% ipython --no-banner

In [1]: import numpy as np

In [2]: np.set_printoptions(precision=2, suppress=True, linewidth=120)

In [3]: data = np.array([[1.0, 0.9, 0.81, 0.73, 0.66],
   ...:     [0.9, 1.0, 0.9, 0.81, 0.73],
   ...:     [0.81, 0.9, 1.0, 0.9, 0.81],
   ...:     [0.73, 0.81, 0.9, 1.0, 0.9],
   ...:     [0.66, 0.73, 0.81, 0.9, 1.0]])

In [4]: data
Out[4]: 
array([[1.  , 0.9 , 0.81, 0.73, 0.66],
       [0.9 , 1.  , 0.9 , 0.81, 0.73],
       [0.81, 0.9 , 1.  , 0.9 , 0.81],
       [0.73, 0.81, 0.9 , 1.  , 0.9 ],
       [0.66, 0.73, 0.81, 0.9 , 1.  ]])

In [5]: ev, evecs = np.linalg.eig(data)

In [6]: np.sort(np.linalg.eigvals(data.T))
Out[6]: array([0.06, 0.08, 0.15, 0.45, 4.26])

In [7]: round(float(np.prod(ev)), 2)
Out[7]: 0.0

In [8]: np.sort(np.linalg.eigvals(np.linalg.inv(data)))
Out[8]: array([ 0.23,  2.22,  6.77, 12.63, 17.26])

In [9]: np.round(np.sort(np.linalg.eigvals(data @ data)), 2) + 0
Out[9]: array([ 0.  ,  0.01,  0.02,  0.2 , 18.18])

In [10]: x0 = np.ones(5)

In [11]: for _ in range(4):
    ...:     x0 = data @ x0
    ...:     x0 /= np.linalg.norm(x0)
    ...:     print(round(x0 @ data @ x0, 2))
    ...: 
4.26
4.26
4.26
4.26

In [12]: x0
Out[12]: array([0.43, 0.46, 0.46, 0.46, 0.43])

In [13]: x0 = np.array([4, 5, 1, 5, 1])

In [14]: h1 = np.maximum(data @ x0, 0)

In [15]: h1
Out[15]: array([13.62, 14.28, 14.05, 13.77, 12.6 ])

In [16]: np.flatnonzero(h1 > 1e-9)
Out[16]: array([0, 1, 2, 3, 4])

In [17]: t = np.radians(60)

In [18]: R = np.eye(5)

In [19]: R[0, 0] = R[4, 4] = np.cos(t)

In [20]: R[0, 4], R[4, 0] = -np.sin(t), np.sin(t)

In [21]: R
Out[21]: 
array([[ 0.5 ,  0.  ,  0.  ,  0.  , -0.87],
       [ 0.  ,  1.  ,  0.  ,  0.  ,  0.  ],
       [ 0.  ,  0.  ,  1.  ,  0.  ,  0.  ],
       [ 0.  ,  0.  ,  0.  ,  1.  ,  0.  ],
       [ 0.87,  0.  ,  0.  ,  0.  ,  0.5 ]])

In [22]: A2 = data @ R.T

In [23]: np.allclose(data @ data.T, A2 @ A2.T)
Out[23]: True

In [24]: np.abs(A2 - data).max(axis=0)
Out[24]: array([1.2 , 0.  , 0.  , 0.  , 0.54])

In [25]: np.allclose(np.linalg.norm(data, axis=1), np.linalg.norm(A2, axis=1))
Out[25]: True

In [26]: A2
Out[26]: 
array([[-0.07,  0.9 ,  0.81,  0.73,  1.2 ],
       [-0.18,  1.  ,  0.9 ,  0.81,  1.14],
       [-0.3 ,  0.9 ,  1.  ,  0.9 ,  1.11],
       [-0.41,  0.81,  0.9 ,  1.  ,  1.08],
       [-0.54,  0.73,  0.81,  0.9 ,  1.07]])

In [27]: q, R = np.linalg.qr(data)

In [28]: round(abs(R[0, 0]), 2), round(float(np.linalg.norm(data[:, 0])), 2)
Out[28]: (np.float64(1.85), 1.85)

In [29]: R
Out[29]: 
array([[-1.85, -1.94, -1.95, -1.9 , -1.78],
       [ 0.  , -0.18, -0.29, -0.34, -0.35],
       [ 0.  ,  0.  , -0.17, -0.27, -0.3 ],
       [ 0.  ,  0.  ,  0.  , -0.16, -0.23],
       [ 0.  ,  0.  ,  0.  ,  0.  ,  0.14]])

In [30]: np.allclose(R.T @ R, data.T @ data)
Out[30]: True

In [31]: np.round(q.T @ q, 2) + 0
Out[31]: 
array([[1., 0., 0., 0., 0.],
       [0., 1., 0., 0., 0.],
       [0., 0., 1., 0., 0.],
       [0., 0., 0., 1., 0.],
       [0., 0., 0., 0., 1.]])

In [32]: np.abs(np.diag(R))
Out[32]: array([1.85, 0.18, 0.17, 0.16, 0.14])

In [33]: A = np.load("w.npy")

In [34]: A
Out[34]: 
array([[ 8, -2, -4, -1],
       [ 3,  7, -2,  4],
       [ 3,  4, 20,  4],
       [ 5,  2,  2, 17]])

In [35]: rng = np.random.default_rng(25651)

In [36]: idx = rng.permutation(4)

In [37]: idx
Out[37]: array([2, 3, 1, 0])

In [38]: A2 = A[idx][:, idx]

In [39]: np.diag(A2)
Out[39]: array([20, 17,  7,  8])

In [40]: A2
Out[40]: 
array([[20,  4,  4,  3],
       [ 2, 17,  2,  5],
       [-2,  4,  7,  3],
       [-4, -1, -2,  8]])

In [41]: np.trace(A2)
Out[41]: np.int64(52)

In [42]: left, sv, vt = np.linalg.svd(A2, full_matrices=False)

In [43]: np.round(left.T @ left, 2) + 0
Out[43]: 
array([[1., 0., 0., 0.],
       [0., 1., 0., 0.],
       [0., 0., 1., 0.],
       [0., 0., 0., 1.]])

In [44]: np.abs(vt[0])
Out[44]: array([0.76, 0.57, 0.24, 0.2 ])

In [45]: round(np.sqrt((sv ** 2).sum()), 2), round(float(np.linalg.norm(A2)), 2)
Out[45]: (np.float64(30.43), 30.43)

In [46]: np.cumsum(sv ** 2) / np.sum(sv ** 2)
Out[46]: array([0.58, 0.88, 0.95, 1.  ])

In [47]: np.abs(left[:, 0]).round(6).argmax()
Out[47]: np.int64(0)

In [48]: np.round(vt @ vt.T, 2) + 0
Out[48]: 
array([[1., 0., 0., 0.],
       [0., 1., 0., 0.],
       [0., 0., 1., 0.],
       [0., 0., 0., 1.]])

In [49]: sv / sv[0]
Out[49]: array([1.  , 0.72, 0.35, 0.28])

In [50]: P = np.triu(np.array([[1, 5, 0, 1], [4, -1, -5, -5], [0, 4, 2, -1], [-2, 1, 4, 5]]), 1) + np.eye(4)

In [51]: A2 = P @ A @ np.linalg.inv(P)

In [52]: np.linalg.matrix_rank(A2)
Out[52]: np.int64(4)

In [53]: np.poly(A2)
Out[53]: array([    1.,   -52.,   966., -7521., 20854.])
